In [1]: import numpy as np

In [2]: import numpy.linalg as la

In [3]: np.set_printoptions(precision=1, suppress=True, linewidth=100)

In [4]: arr = np.array([[-0.9, 3.6, -0.2, 0.9],
   ...:     [-1.3, -1.0, -0.2, 0.0],
   ...:     [6.6, -5.4, 1.0, -1.6],
   ...:     [0.0, -1.4, 0.0, 0.0],
   ...:     [-4.0, 5.1, -0.6, 1.3],
   ...:     [3.7, -3.8, 0.6, -1.1],
   ...:     [-0.6, 1.2, -0.1, 0.3],
   ...:     [-2.5, 1.2, -0.4, 0.7],
   ...:     [-2.2, 0.8, -0.3, 0.3],
   ...:     [4.7, -3.2, 0.8, -1.5],
   ...:     [-1.3, 3.8, -0.2, 0.3],
   ...:     [-7.3, 4.9, -1.2, 1.9]])

In [5]: r0 = np.array([3, -4])

In [6]: np.round(np.cross(arr[7, :3], arr[1, :3]), 1) + 0
Out[6]: array([-0.6,  0. ,  4.1])

In [7]: np.polyval(r0, arr[7])
Out[7]: array([-11.5,  -0.4,  -5.2,  -1.9])

In [8]: arr.reshape(2, -1)
Out[8]: 
array([[-0.9,  3.6, -0.2,  0.9, -1.3, -1. , -0.2,  0. ,  6.6, -5.4,  1. , -1.6,  0. , -1.4,  0. ,
         0. , -4. ,  5.1, -0.6,  1.3,  3.7, -3.8,  0.6, -1.1],
       [-0.6,  1.2, -0.1,  0.3, -2.5,  1.2, -0.4,  0.7, -2.2,  0.8, -0.3,  0.3,  4.7, -3.2,  0.8,
        -1.5, -1.3,  3.8, -0.2,  0.3, -7.3,  4.9, -1.2,  1.9]])

In [9]: arr.reshape(-1, 2)
Out[9]: 
array([[-0.9,  3.6],
       [-0.2,  0.9],
       [-1.3, -1. ],
       [-0.2,  0. ],
       [ 6.6, -5.4],
       [ 1. , -1.6],
       [ 0. , -1.4],
       [ 0. ,  0. ],
       [-4. ,  5.1],
       [-0.6,  1.3],
       [ 3.7, -3.8],
       [ 0.6, -1.1],
       [-0.6,  1.2],
       [-0.1,  0.3],
       [-2.5,  1.2],
       [-0.4,  0.7],
       [-2.2,  0.8],
       [-0.3,  0.3],
       [ 4.7, -3.2],
       [ 0.8, -1.5],
       [-1.3,  3.8],
       [-0.2,  0.3],
       [-7.3,  4.9],
       [-1.2,  1.9]])

In [10]: T = arr.reshape(12, 2, -1)

In [11]: np.einsum("ihd,jhd->hij", T, T).shape
Out[11]: (2, 12, 12)

In [12]: np.round(np.einsum("ihd,ihd->ih", T, T), 1) + 0
Out[12]: 
array([[13.8,  0.8],
       [ 2.7,  0. ],
       [72.7,  3.6],
       [ 2. ,  0. ],
       [42. ,  2.1],
       [28.1,  1.6],
       [ 1.8,  0.1],
       [ 7.7,  0.6],
       [ 5.5,  0.2],
       [32.3,  2.9],
       [16.1,  0.1],
       [77.3,  5. ]])

In [13]: T[:, 0]
Out[13]: 
array([[-0.9,  3.6],
       [-1.3, -1. ],
       [ 6.6, -5.4],
       [ 0. , -1.4],
       [-4. ,  5.1],
       [ 3.7, -3.8],
       [-0.6,  1.2],
       [-2.5,  1.2],
       [-2.2,  0.8],
       [ 4.7, -3.2],
       [-1.3,  3.8],
       [-7.3,  4.9]])

In [14]: T.transpose(1, 0, 2)
Out[14]: 
array([[[-0.9,  3.6],
        [-1.3, -1. ],
        [ 6.6, -5.4],
        [ 0. , -1.4],
        [-4. ,  5.1],
        [ 3.7, -3.8],
        [-0.6,  1.2],
        [-2.5,  1.2],
        [-2.2,  0.8],
        [ 4.7, -3.2],
        [-1.3,  3.8],
        [-7.3,  4.9]],

       [[-0.2,  0.9],
        [-0.2,  0. ],
        [ 1. , -1.6],
        [ 0. ,  0. ],
        [-0.6,  1.3],
        [ 0.6, -1.1],
        [-0.1,  0.3],
        [-0.4,  0.7],
        [-0.3,  0.3],
        [ 0.8, -1.5],
        [-0.2,  0.3],
        [-1.2,  1.9]]])

In [15]: T.shape
Out[15]: (12, 2, 2)

In [16]: T.sum(axis=1)
Out[16]: 
array([[-1.1,  4.5],
       [-1.5, -1. ],
       [ 7.6, -7. ],
       [ 0. , -1.4],
       [-4.6,  6.4],
       [ 4.3, -4.9],
       [-0.7,  1.5],
       [-2.9,  1.9],
       [-2.5,  1.1],
       [ 5.5, -4.7],
       [-1.5,  4.1],
       [-8.5,  6.8]])

In [17]: Xs = arr - arr.mean(axis=0)

In [18]: V = la.svd(Xs)[2][:3]

In [19]: M2 = Xs - Xs @ V.T @ V

In [20]: np.round(la.norm(M2) / la.norm(Xs), 1)
Out[20]: np.float64(0.0)

In [21]: np.round(M2.std(axis=0), 1) + 0
Out[21]: array([0., 0., 0., 0.])

In [22]: np.round(np.diag(V.T @ V), 1) + 0
Out[22]: array([1., 1., 0., 1.])

In [23]: M2 = np.array([[5, -3], [4, -3]])

In [24]: data = np.kron(np.eye(2, dtype=int), M2)

In [25]: data
Out[25]: 
array([[ 5, -3,  0,  0],
       [ 4, -3,  0,  0],
       [ 0,  0,  5, -3],
       [ 0,  0,  4, -3]])

In [26]: rng = np.random.default_rng(762214)

In [27]: labels = rng.permutation(4)

In [28]: M2 = data[:, labels] * rng.choice([-1, 1], 4)

In [29]: M2
Out[29]: 
array([[0, 5, 3, 0],
       [0, 4, 3, 0],
       [5, 0, 0, 3],
       [4, 0, 0, 3]])

In [30]: left, _, Vh = la.svd(data.T @ M2)

In [31]: np.round(la.lstsq(data, M2)[0], 1) + 0
Out[31]: 
array([[ 0.,  1.,  0.,  0.],
       [ 0.,  0., -1.,  0.],
       [ 1.,  0.,  0.,  0.],
       [ 0.,  0.,  0., -1.]])

In [32]: M = np.loadtxt("test6.csv", delimiter=",")

In [33]: M
Out[33]: 
array([[-0.9, -0.5, -0.2],
       [ 0.5, -0.6, -0.6],
       [ 0.2, -0.6,  0.7]])

In [34]: vec = np.array([5, -1, -2])

In [35]: 3 - la.matrix_rank(M - np.eye(3), tol=1e-8)
Out[35]: np.int64(1)

In [36]: la.inv(M)
Out[36]: 
array([[-0.9,  0.5,  0.2],
       [-0.5, -0.6, -0.6],
       [-0.2, -0.6,  0.7]])

In [37]: [p for p in range(1, 25) if np.allclose(la.matrix_power(M, p), np.eye(3))]
Out[37]: []

In [38]: M.T @ (M @ vec)
Out[38]: array([ 5., -1., -2.])

In [39]: round(la.det(M[::-1]), 1)
Out[39]: np.float64(-1.0)

In [40]: np.kron(np.eye(2, dtype=int), M)
Out[40]: 
array([[-0.9, -0.5, -0.2, -0. , -0. , -0. ],
       [ 0.5, -0.6, -0.6,  0. , -0. , -0. ],
       [ 0.2, -0.6,  0.7,  0. , -0. ,  0. ],
       [-0. , -0. , -0. , -0.9, -0.5, -0.2],
       [ 0. , -0. , -0. ,  0.5, -0.6, -0.6],
       [ 0. , -0. ,  0. ,  0.2, -0.6,  0.7]])

In [41]: round(np.einsum("ij,ji->", M, M), 1)
Out[41]: np.float64(1.9)

In [42]: round(float(np.einsum("ii->", M)), 1)
Out[42]: -0.7

In [43]: round(float(la.eigvals(M).sum().real), 1)
Out[43]: -0.7

In [44]: la.eigvals(M)
Out[44]: array([-0.9+0.5j, -0.9-0.5j,  1. +0.j ])

In [45]: np.poly(M)
Out[45]: array([ 1. ,  0.7, -0.7, -1. ])

In [46]: np.round((M + M.T) / 2, 1) + 0
Out[46]: 
array([[-0.9,  0. ,  0. ],
       [ 0. , -0.6, -0.6],
       [ 0. , -0.6,  0.7]])

In [47]: M @ M
Out[47]: 
array([[ 0.5,  0.8,  0.3],
       [-0.8,  0.5, -0.2],
       [-0.3, -0.2,  0.9]])

In [48]: np.round((M - M.T) / 2, 1) + 0
Out[48]: 
array([[ 0. , -0.5, -0.2],
       [ 0.5,  0. ,  0. ],
       [ 0.2,  0. ,  0. ]])

In [49]: la.matrix_power(M, 4)
Out[49]: 
array([[-0.6,  0.8,  0.3],
       [-0.8, -0.3, -0.5],
       [-0.3, -0.5,  0.8]])

In [50]: D = la.norm(arr[:, None] - arr[None], axis=-1)

In [51]: np.flatnonzero(D[5] < D.mean() / 2)
Out[51]: array([5, 9])

In [52]: la.norm(arr - arr.mean(axis=0), axis=1)
Out[52]: array([3.2, 1.7, 9.4, 1.9, 6. , 6.1, 0.8, 2.3, 1.8, 6.6, 3.4, 8.4])

In [53]: la.matrix_rank(D ** 2)
Out[53]: np.int64(6)

In [54]: np.unravel_index(D.round(6).argmax(), D.shape)
Out[54]: (np.int64(2), np.int64(11))

In [55]: D.shape
Out[55]: (12, 12)

In [56]: (D + 1e9 * np.eye(12)).round(6).argmin(axis=1)
Out[56]: array([10,  3,  9,  1, 10,  9,  8,  8,  7,  5,  0,  4])

In [57]: D.mean(axis=1).argmax()
Out[57]: np.int64(2)

In [58]: X = np.tril(np.array([[1, 6, 9, 0, 3],
    ...:     [8, 8, 2, 0, 1],
    ...:     [4, 8, 5, 2, 0],
    ...:     [3, 2, 9, 3, 3],
    ...:     [7, 2, 1, 2, 6]]), -1) + np.eye(5, dtype=int)

In [59]: X
Out[59]: 
array([[1, 0, 0, 0, 0],
       [8, 1, 0, 0, 0],
       [4, 8, 1, 0, 0],
       [3, 2, 9, 1, 0],
       [7, 2, 1, 2, 1]])

In [60]: labels = rng.permutation(5)

In [61]: labels
Out[61]: array([2, 0, 4, 3, 1])

In [62]: M2 = X[labels][:, labels]

In [63]: np.trace(M2)
Out[63]: np.int64(5)

In [64]: X @ X
Out[64]: 
array([[ 1,  0,  0,  0,  0],
       [16,  1,  0,  0,  0],
       [72, 16,  1,  0,  0],
       [58, 76, 18,  1,  0],
       [40, 16, 20,  4,  1]])

In [65]: (X - X.T) / 2
Out[65]: 
array([[ 0. , -4. , -2. , -1.5, -3.5],
       [ 4. ,  0. , -4. , -1. , -1. ],
       [ 2. ,  4. ,  0. , -4.5, -0.5],
       [ 1.5,  1. ,  4.5,  0. , -1. ],
       [ 3.5,  1. ,  0.5,  1. ,  0. ]])

In [66]: w1 = np.array([[0, 1, 1, 2, 0],
    ...:     [2, 3, 3, 0, 3],
    ...:     [1, 0, 2, 1, 3],
    ...:     [0, 2, 2, 2, 0],
    ...:     [3, 1, 1, 0, 3]])

In [67]: b = np.array([2, 0, 0, 2, 1])

In [68]: act = np.maximum(X @ w1 + b, 0)

In [69]: (act > 0).astype(int)
Out[69]: 
array([[1, 1, 1, 1, 1],
       [1, 1, 1, 1, 1],
       [1, 1, 1, 1, 1],
       [1, 1, 1, 1, 1],
       [1, 1, 1, 1, 1]])

In [70]: act
Out[70]: 
array([[ 2,  1,  1,  4,  1],
       [ 4, 11, 11, 18,  4],
       [19, 28, 30, 11, 28],
       [15, 11, 29, 19, 34],
       [10, 18, 20, 21, 13]])

In [71]: Z = np.array([[0, 2], [0, 3], [-3, 3], [3, -3], [2, 0]])

In [72]: (act @ Z).round(6).argmax(axis=1)
Out[72]: array([0, 0, 1, 1, 1])

In [73]: w1 @ Z
Out[73]: 
array([[ 3,  0],
       [-3, 22],
       [ 3,  5],
       [ 0,  6],
       [ 3, 12]])

In [74]: M2 = np.array([[-1, 0], [-9, 6]])

In [75]: Z = np.array([[5, 8, 3], [9, 7, 8], [0, 6, 9]])

In [76]: A = np.kron(M2, Z)

In [77]: A
Out[77]: 
array([[ -5,  -8,  -3,   0,   0,   0],
       [ -9,  -7,  -8,   0,   0,   0],
       [  0,  -6,  -9,   0,   0,   0],
       [-45, -72, -27,  30,  48,  18],
       [-81, -63, -72,  54,  42,  48],
       [  0, -54, -81,   0,  36,  54]])

In [78]: M2 = A / la.norm(A, axis=1, keepdims=True)

In [79]: cov = M2 @ M2.T

In [80]: (np.abs(cov) > 0.9).astype(int)
Out[80]: 
array([[1, 1, 0, 0, 0, 0],
       [1, 1, 0, 0, 0, 0],
       [0, 0, 1, 0, 0, 0],
       [0, 0, 0, 1, 1, 0],
       [0, 0, 0, 1, 1, 0],
       [0, 0, 0, 0, 0, 1]])

In [81]: round(np.degrees(np.arccos(np.clip(cov[2, 5], -1, 1))), 1)
Out[81]: np.float64(33.7)

In [82]: cov
Out[82]: 
array([[1. , 0.9, 0.7, 0.8, 0.8, 0.6],
       [0.9, 1. , 0.8, 0.8, 0.8, 0.6],
       [0.7, 0.8, 1. , 0.6, 0.6, 0.8],
       [0.8, 0.8, 0.6, 1. , 0.9, 0.7],
       [0.8, 0.8, 0.6, 0.9, 1. , 0.8],
       [0.6, 0.6, 0.8, 0.7, 0.8, 1. ]])
